% ipython --no-banner

In [1]: import numpy as np

In [2]: import numpy.linalg as la

In [3]: np.set_printoptions(precision=3, suppress=True, linewidth=160)

In [4]: data = np.loadtxt("case14.csv", delimiter=",")

In [5]: data
Out[5]: 
array([[ 1.251,  0.385, -0.91 ,  1.895, -0.241],
       [ 0.414, -0.015, -0.295,  0.557, -0.131],
       [ 1.932,  0.474, -1.509,  3.012, -0.484],
       [ 1.236,  0.272, -0.984,  1.788, -0.27 ],
       [ 0.822,  0.12 , -0.623,  1.25 , -0.248],
       [ 1.619,  0.403, -1.169,  2.497, -0.331],
       [ 0.038, -0.107, -0.052, -0.147, -0.102],
       [ 0.064, -0.02 ,  0.042, -0.028, -0.004],
       [ 1.219,  0.215, -0.878,  1.832, -0.397],
       [ 0.334,  0.142, -0.31 ,  0.613, -0.104],
       [ 1.139,  0.273, -0.885,  1.79 , -0.365],
       [ 0.802,  0.173, -0.542,  1.291, -0.266],
       [ 0.045,  0.033, -0.008,  0.042,  0.064],
       [ 0.055,  0.003, -0.001, -0.084, -0.03 ],
       [ 0.069, -0.009, -0.032,  0.014, -0.033],
       [ 1.654,  0.417, -1.238,  2.443, -0.408],
       [-0.045, -0.037,  0.165, -0.022,  0.054],
       [ 1.207,  0.267, -0.872,  1.78 , -0.314],
       [ 2.115,  0.542, -1.525,  2.95 , -0.487],
       [ 0.337,  0.112, -0.24 ,  0.562, -0.121],
       [-0.036,  0.045, -0.063,  0.026, -0.066],
       [ 1.543,  0.31 , -1.212,  2.414, -0.389],
       [ 0.053,  0.035, -0.01 , -0.027,  0.006],
       [ 0.825,  0.164, -0.613,  1.179, -0.198],
       [ 1.929,  0.465, -1.596,  2.899, -0.485],
       [ 2.01 ,  0.443, -1.521,  2.982, -0.445],
       [ 1.593,  0.342, -1.204,  2.361, -0.35 ],
       [ 0.01 , -0.016, -0.067,  0.033, -0.14 ],
       [ 1.588,  0.461, -1.218,  2.391, -0.374],
       [ 1.151,  0.36 , -0.855,  1.852, -0.388],
       [ 0.91 ,  0.253, -0.598,  1.174, -0.144]])

In [6]: Ac = data - data.mean(axis=0)

In [7]: U, sigma, Vt = la.svd(Ac, full_matrices=False)

In [8]: np.abs(Vt[0]).argmax()
Out[8]: np.int64(3)

In [9]: (np.sign(U[:, 0]) == np.sign(U[0, 0])).astype(int)
Out[9]: array([1, 0, 1, 1, 0, 1, 0, 0, 1, 0, 1, 0, 0, 0, 0, 1, 0, 1, 1, 0, 0, 1, 0, 0, 1, 1, 1, 0, 1, 1, 0])

In [10]: Vt[0] * np.sign(Vt[0, np.abs(Vt[0]).argmax()])
Out[10]: array([ 0.497,  0.125, -0.384,  0.76 , -0.113])

In [11]: sigma ** 2 / (sigma ** 2).sum()
Out[11]: array([0.995, 0.002, 0.002, 0.001, 0.001])

In [12]: cov = np.cov(data, rowvar=False)

In [13]: round(np.corrcoef(data[:, 0], data[:, 1])[0, 1], 3)
Out[13]: np.float64(0.961)

In [14]: np.polyfit(data[:, 0], data[:, 1], 1)
Out[14]: array([ 0.25 , -0.015])

In [15]: np.median(data, axis=0)
Out[15]: array([ 0.91 ,  0.215, -0.623,  1.291, -0.248])

In [16]: la.eigvalsh(cov)[::-1]
Out[16]: array([2.094, 0.004, 0.003, 0.002, 0.001])

In [17]: U, sigma, Vt = la.svd(data, full_matrices=False)

In [18]: U.shape, sigma.shape, Vt.shape
Out[18]: ((31, 5), (5,), (5, 5))

In [19]: np.abs(Vt[0])
Out[19]: array([0.504, 0.121, 0.381, 0.756, 0.124])

In [20]: np.abs(U[:, 0]).round(6).argmax()
Out[20]: np.int64(18)

In [21]: np.cumsum(sigma ** 2) / np.sum(sigma ** 2)
Out[21]: array([0.998, 0.999, 0.999, 1.   , 1.   ])

In [22]: Y = np.c_[data[:, :1] @ np.array([[4]]), np.array([0, 1, 1, -2, 0, 0, 3, -3, 1, 3, 0, -2, -2, 1, 1, 0, -1, 3, -2, 1, -1, 2, 1, 2, 0, -1, 3, -2, 2, 3, -3])]

In [23]: Y
Out[23]: 
array([[ 5.004,  0.   ],
       [ 1.656,  1.   ],
       [ 7.728,  1.   ],
       [ 4.944, -2.   ],
       [ 3.288,  0.   ],
       [ 6.476,  0.   ],
       [ 0.152,  3.   ],
       [ 0.256, -3.   ],
       [ 4.876,  1.   ],
       [ 1.336,  3.   ],
       [ 4.556,  0.   ],
       [ 3.208, -2.   ],
       [ 0.18 , -2.   ],
       [ 0.22 ,  1.   ],
       [ 0.276,  1.   ],
       [ 6.616,  0.   ],
       [-0.18 , -1.   ],
       [ 4.828,  3.   ],
       [ 8.46 , -2.   ],
       [ 1.348,  1.   ],
       [-0.144, -1.   ],
       [ 6.172,  2.   ],
       [ 0.212,  1.   ],
       [ 3.3  ,  2.   ],
       [ 7.716,  0.   ],
       [ 8.04 , -1.   ],
       [ 6.372,  3.   ],
       [ 0.04 , -2.   ],
       [ 6.352,  2.   ],
       [ 4.604,  3.   ],
       [ 3.64 , -3.   ]])

In [24]: la.norm(la.qr(data)[0].T @ Y, axis=0) ** 2 / ((Y ** 2).sum(axis=0) + 1e-12)
Out[24]: array([1.   , 0.149])

In [25]: np.round(la.lstsq(data, Y[:, 0])[0], 3) + 0
Out[25]: array([4., 0., 0., 0., 0.])

In [26]: W = np.array([[3, 1], [4, 4], [2, 3], [3, 0], [3, 5]])

In [27]: beta = np.array([3, -1])

In [28]: H = np.maximum(data @ W + beta, 0)

In [29]: (H > 0).astype(int)
Out[29]: 
array([[1, 0],
       [1, 0],
       [1, 0],
       [1, 0],
       [1, 0],
       [1, 0],
       [1, 0],
       [1, 0],
       [1, 0],
       [1, 0],
       [1, 0],
       [1, 0],
       [1, 0],
       [1, 0],
       [1, 0],
       [1, 0],
       [1, 0],
       [1, 0],
       [1, 0],
       [1, 0],
       [1, 0],
       [1, 0],
       [1, 0],
       [1, 0],
       [1, 0],
       [1, 0],
       [1, 0],
       [1, 0],
       [1, 0],
       [1, 0],
       [1, 0]])

In [30]: Z = np.array([[1, 2], [2, -1]])

In [31]: (H @ Z).round(6).argmax(axis=1)
Out[31]: array([1, 1, 1, 1, 1, 1, 1, 1, 1, 1, 1, 1, 1, 1, 1, 1, 1, 1, 1, 1, 1, 1, 1, 1, 1, 1, 1, 1, 1, 1, 1])

In [32]: K = np.array([[-1.0, 0.0, 9.0, 0.0, 1.0, 4.0, 8.0],
    ...:     [0.0, -2.0, 0.0, 0.0, 0.0, 0.0, 0.0],
    ...:     [9.0, 0.0, 79.0, 0.0, 9.0, 36.0, 72.0],
    ...:     [0.0, 0.0, 0.0, -2.0, 0.0, 0.0, 0.0],
    ...:     [1.0, 0.0, 9.0, 0.0, -1.0, 4.0, 8.0],
    ...:     [4.0, 0.0, 36.0, 0.0, 4.0, 14.0, 32.0],
    ...:     [8.0, 0.0, 72.0, 0.0, 8.0, 32.0, 62.0]])

In [33]: Y = la.inv(K)

In [34]: round(la.slogdet(K)[0], 3)
Out[34]: np.float64(1.0)

In [35]: (np.abs(Y) > 1e-9).astype(int)
Out[35]: 
array([[1, 0, 1, 0, 1, 1, 1],
       [0, 1, 0, 0, 0, 0, 0],
       [1, 0, 1, 0, 1, 1, 1],
       [0, 0, 0, 1, 0, 0, 0],
       [1, 0, 1, 0, 1, 1, 1],
       [1, 0, 1, 0, 1, 1, 1],
       [1, 0, 1, 0, 1, 1, 1]])

In [36]: np.round(la.det(K) * la.det(Y), 3)
Out[36]: np.float64(1.0)

In [37]: Y = K[0, 0] * K[1:] - np.outer(K[1:, 0], K[0])

In [38]: Y
Out[38]: 
array([[   0.,    2.,   -0.,   -0.,   -0.,   -0.,   -0.],
       [   0.,   -0., -160.,   -0.,  -18.,  -72., -144.],
       [   0.,   -0.,   -0.,    2.,   -0.,   -0.,   -0.],
       [   0.,   -0.,  -18.,   -0.,    0.,   -8.,  -16.],
       [   0.,   -0.,  -72.,   -0.,   -8.,  -30.,  -64.],
       [   0.,   -0., -144.,   -0.,  -16.,  -64., -126.]])

In [39]: np.flatnonzero(~Y.round(6).any(axis=1))
Out[39]: array([], dtype=int64)

In [40]: E = np.loadtxt("x.csv", delimiter=",")

In [41]: E
Out[41]: 
array([[-0.033,  0.109,  0.   ,  0.6  ,  0.035],
       [-0.033, -0.113, -0.005,  0.716, -0.034],
       [ 0.003, -0.038, -0.007, -2.101, -0.386],
       [ 0.012,  0.043, -0.003, -1.164, -0.068],
       [-0.015, -0.14 , -0.006, -1.427, -0.078],
       [ 0.015, -0.054,  0.005,  8.309, -0.675],
       [ 0.001,  0.168,  0.002,  2.107, -0.187],
       [-0.049,  0.021, -0.006, -4.515, -0.267],
       [-0.006,  0.13 ,  0.001,  0.507,  0.196],
       [ 0.025, -0.053,  0.   ,  2.044,  0.375],
       [ 0.   , -0.098,  0.002,  5.049,  1.484],
       [-0.015,  0.021, -0.001, -6.008, -1.051],
       [ 0.014,  0.004,  0.012, -4.8  , -0.46 ],
       [ 0.001,  0.149, -0.005, -2.753, -0.308],
       [-0.02 , -0.062,  0.003, -0.427, -0.38 ],
       [ 0.007,  0.009, -0.002, -0.954,  0.218],
       [ 0.003,  0.043, -0.003, -0.671,  0.512],
       [ 0.001, -0.175, -0.002, -2.781, -0.663],
       [ 0.014, -0.166,  0.003, -0.466,  0.768],
       [ 0.03 ,  0.018,  0.004,  3.85 ,  0.195],
       [-0.007, -0.103, -0.003,  1.47 , -1.085],
       [-0.034, -0.018, -0.006, -0.308,  0.025],
       [-0.011,  0.035,  0.   , -0.977,  0.786],
       [ 0.025,  0.078,  0.001,  3.08 ,  0.196],
       [ 0.016, -0.074,  0.008, -2.472, -0.795],
       [ 0.048,  0.146, -0.016, -1.106,  0.241],
       [-0.037, -0.092,  0.009, -2.912, -0.211],
       [-0.051, -0.034,  0.012,  3.054,  0.717],
       [-0.044,  0.113,  0.001,  2.187, -0.971],
       [-0.019, -0.101, -0.004, -0.092, -0.951],
       [-0.018,  0.137,  0.004, -1.45 ,  0.009],
       [-0.009,  0.011,  0.005,  4.384,  1.462],
       [-0.006,  0.196, -0.002, -0.283,  0.425]])

In [42]: Z = E[[12, 7]].astype(float)

In [43]: for _ in range(4):
    ...:     z = la.norm(E[:, None] - Z, axis=-1).argmin(axis=1)
    ...:     Z = np.array([E[z == j].mean(axis=0) for j in range(2)])
    ...: 

In [44]: z
Out[44]: array([1, 1, 0, 1, 0, 1, 1, 0, 1, 1, 1, 0, 0, 0, 1, 1, 1, 0, 1, 1, 1, 1, 1, 1, 0, 1, 0, 1, 1, 1, 0, 1, 1])

In [45]: Z[1] - Z[0]
Out[45]: array([ 0.006,  0.032, -0.001,  4.466,  0.564])

In [46]: Z.round(3) + 0
Out[46]: 
array([[-0.01 , -0.019,  0.001, -3.122, -0.421],
       [-0.004,  0.013,  0.   ,  1.344,  0.143]])

In [47]: np.abs(Z[1] - Z[0]).argmax()
Out[47]: np.int64(3)

In [48]: np.bincount(z)
Out[48]: array([10, 23])

In [49]: F = np.load("block16.npy")

In [50]: F
Out[50]: 
array([[4., 1., 1., 1., 1., 1., 1., 1.],
       [1., 4., 1., 1., 1., 1., 1., 1.],
       [1., 1., 4., 1., 1., 1., 1., 1.],
       [1., 1., 1., 4., 1., 1., 1., 1.],
       [1., 1., 1., 1., 4., 1., 1., 1.],
       [1., 1., 1., 1., 1., 4., 1., 1.],
       [1., 1., 1., 1., 1., 1., 4., 1.],
       [1., 1., 1., 1., 1., 1., 1., 4.]])

In [51]: f = np.array([5, 8, -2, 7, 5, 3, 5, -5])

In [52]: Y = F + np.outer(f, np.eye(8)[6])

In [53]: Y
Out[53]: 
array([[ 4.,  1.,  1.,  1.,  1.,  1.,  6.,  1.],
       [ 1.,  4.,  1.,  1.,  1.,  1.,  9.,  1.],
       [ 1.,  1.,  4.,  1.,  1.,  1., -1.,  1.],
       [ 1.,  1.,  1.,  4.,  1.,  1.,  8.,  1.],
       [ 1.,  1.,  1.,  1.,  4.,  1.,  6.,  1.],
       [ 1.,  1.,  1.,  1.,  1.,  4.,  4.,  1.],
       [ 1.,  1.,  1.,  1.,  1.,  1.,  9.,  1.],
       [ 1.,  1.,  1.,  1.,  1.,  1., -4.,  4.]])
